$ python -q
>>> import numpy as np
>>> np.set_printoptions(precision=3, suppress=True, linewidth=100, sign=" ")
>>> m1 = np.load("sample12.npy")
>>> print(m1)
[[ 1.3 -0.4 -0.7  0.1 -0.7 -2.6  0.8]
 [ 0.6  0.8  0.9  1.7  0.3  0.  -0.8]
 [ 1.4  0.   1.6  0.2 -0.5 -1.7  0.3]
 [ 0.5  0.1  1.9 -0.4  0.7  0.  -0.7]
 [-0.8 -1.1  0.3 -0.2 -1.1 -0.7  0.7]
 [-0.6 -0.3 -0.7 -1.5 -0.2  0.4 -0.6]
 [-2.5 -1.3 -0.1 -0.5 -1.4  0.7 -0.3]
 [ 1.3  0.8 -1.7 -0.4 -0.6  0.3 -0.6]
 [-0.8  0.4  0.   0.  -2.1  1.3 -0.7]
 [-1.6 -0.6  0.6  0.2  1.3  0.5 -0.1]
 [ 0.  -0.5  0.3 -0.3  0.9  0.7 -0.3]
 [-0.8 -1.3 -0.7 -0.2  0.5 -1.7 -0.2]
 [-1.6  1.1 -0.6 -0.2 -1.  -0.5 -0.5]
 [-1.   1.3 -1.3  0.4 -0.9 -0.6  1.3]
 [-0.7  2.  -0.3 -0.8  0.5 -1.3  1.3]
 [ 1.3  0.7  1.2  2.7 -0.4  1.1  0.4]
 [ 0.1 -1.   1.5 -0.4  0.4  0.1  1. ]
 [ 0.6  0.8 -0.5 -0.3 -0.6  0.4  0.6]
 [ 1.6  0.3 -1.  -1.4  2.8  0.6  1.2]
 [ 0.1 -0.2  0.1 -0.8 -0.6  0.5 -1.5]
 [-0.5  0.4  0.7 -1.3 -0.1  0.  -0.6]
 [-0.3 -1.3  0.3 -1.1 -0.1 -1.3  0.4]
 [ 0.8  0.8  0.2 -0.7  0.5 -0.9  0.4]
 [ 0.9 -0.3 -0.9 -0.2  0.5 -0.5  1. ]
 [ 0.4 -1.9 -0.5 -1.2  0.7  0.2 -1.8]
 [ 0.6 -1.  -1.6  0.8  0.8  1.  -0.6]
 [-0.1 -0.6 -2.   0.1 -1.6  0.7  1. ]
 [-1.5 -0.6  0.  -1.4  0.8 -0.1  0.1]
 [-0.1 -1.9  1.3 -0.7  1.5 -0.3 -0.1]
 [ 6.  12.   3.  -5.   1.  19.  -4. ]
 [ 1.4  0.2  0.4 -0.7 -0.4 -0.2 -0.1]
 [ 1.2 -1.2 -1.4 -2.6 -0.1 -1.2  1.8]
 [ 0.3 -1.3 -1.3  1.   0.9  0.6  1.5]
 [ 2.3  0.8  0.5  0.9 -1.3 -0.6  0. ]
 [ 0.2  1.3  0.6 -1.5  2.1 -0.4  1.8]]
>>> # row 29 dominates
>>> Xs = m1 - m1.mean(axis=0)
>>> V = np.linalg.svd(Xs)[2][:1]
>>> M2 = Xs - Xs @ V.T @ V
>>> print(np.linalg.norm(M2, axis=1).round(6).argmax())
15
>>> print(np.cov(Xs @ V.T, rowvar=False))
17.86354679410659
>>> print((Xs @ V.T).std(axis=0))
[ 4.166]
>>> print(np.diag(V.T @ V))
[ 0.059  0.25   0.016  0.031  0.002  0.611  0.031]
>>> C = m1[[25, 28]].astype(float)
>>> for _ in range(5):
...     idx = np.linalg.norm(m1[:, None] - C, axis=-1).argmin(axis=1)
...     C = np.array([m1[idx == j].mean(axis=0) for j in range(2)])
... 
>>> print(idx)
[ 1  1  1  1  1  1  1  1  1  1  1  1  1  1  1  1  1  1  1  1  1  1  1  1  1  1  1  1  1  0  1  1  1
  1  1]
>>> print(C[1] - C[0])
[ -5.882 -12.147  -3.085   4.685  -0.956 -19.162   4.179]
>>> print(np.bincount(idx))
[  1  34]
>>> def softmax(z):
...     e = np.exp(z - z.max(axis=-1, keepdims=True))
...     return e / e.sum(axis=-1, keepdims=True)
... 
>>> print(np.round(softmax(10 * m1[24]), 3) + 0)
[ 0.047  0.     0.     0.     0.946  0.006  0.   ]
>>> print(softmax(m1[24] + 3))
[ 0.251  0.025  0.102  0.051  0.338  0.205  0.028]
>>> scores = m1 @ m1.T / np.sqrt(7)
>>> print(softmax(scores).round(6).argmax(axis=1))
[  0  29   2  29   6  29   6  29  29   9  29  11  12  13  14  29  16  29  29  29  29  31  34  31
  24  25  26  27  28  29  29  31  32  33  29]
>>> W0 = np.loadtxt("dump.csv", delimiter=",")
>>> print(W0)
[[ 0.     0.035  0.569  0.211  0.001  0.175 -0.043  0.412 -0.108 -0.405 -0.129]
 [-0.171 -0.336 -0.32  -0.118 -0.244  0.418 -0.581 -0.141  0.201 -0.172 -0.169]
 [-0.342 -0.258 -0.322  0.33  -0.079 -0.173 -0.081  0.387 -0.572 -0.13  -0.014]
 [ 0.342 -0.053 -0.174 -0.304  0.165 -0.475 -0.214  0.119 -0.236  0.202 -0.446]
 [-0.285  0.431 -0.084 -0.01  -0.333  0.331  0.198  0.199 -0.069  0.488 -0.42 ]
 [-0.285 -0.019  0.193 -0.506 -0.442 -0.187  0.002 -0.101 -0.312  0.057  0.47 ]
 [-0.285 -0.157  0.041  0.289  0.502  0.112 -0.132 -0.107 -0.071  0.528  0.295]
 [ 0.285 -0.396 -0.306  0.066 -0.122  0.255  0.651 -0.113 -0.154 -0.061  0.033]
 [ 0.057  0.308  0.077  0.186  0.04   0.123 -0.118 -0.679 -0.548 -0.188 -0.184]
 [-0.114  0.387 -0.37   0.411 -0.221 -0.413  0.012 -0.082  0.297 -0.191  0.159]
 [-0.627 -0.173  0.07  -0.203  0.27  -0.219  0.335 -0.223  0.172 -0.243 -0.398]
 [ 0.057 -0.418  0.391  0.39  -0.459 -0.289 -0.037 -0.233  0.129  0.304 -0.229]]
>>> M2 = np.c_[W0[:, :6] @ np.array([[2, 0, 2, 2, 0, 2],
...     [1, -2, -1, -2, 2, 1],
...     [-2, 2, -1, -1, 0, 0],
...     [2, 2, 1, -1, 1, 1],
...     [1, 0, -2, 1, 0, 1],
...     [0, 1, -2, 2, 1, 2]]), np.array([1, 1, 2, 2, 1, 4, 3, 1, 5, 1, 3, 4])]
>>> print(M2)
[[-0.681  1.664 -0.743 -0.498  0.454  0.595  1.   ]
 [-0.518  0.213 -0.15   1.361 -0.373 -0.205  1.   ]
 [ 0.284  0.359  0.73  -0.602 -0.359 -1.037  2.   ]
 [ 0.537 -1.324  1.227  0.484 -0.886 -0.458  2.   ]
 [-0.326 -0.718 -0.924 -1.007  1.182  0.18   1.   ]
 [-2.428 -0.777  0.008 -1.034 -0.731 -1.911  4.   ]
 [ 0.272  1.086 -1.392  0.141  0.087  0.288  3.   ]
 [ 0.795  0.566  1.073  1.99  -0.471  0.627  1.   ]
 [ 0.68   0.032 -0.41  -0.48   0.924  0.893  5.   ]
 [ 1.498 -1.104  1.433 -2.089  0.771 -0.477  1.   ]
 [-1.703 -0.138 -1.456 -0.943 -0.767 -1.797  3.   ]
 [-0.766  2.109  2.026 -0.868 -0.736 -0.951  4.   ]]
>>> print(np.linalg.matrix_rank(M2))
7
>>> print(np.linalg.matrix_rank(np.c_[W0, M2]))
12
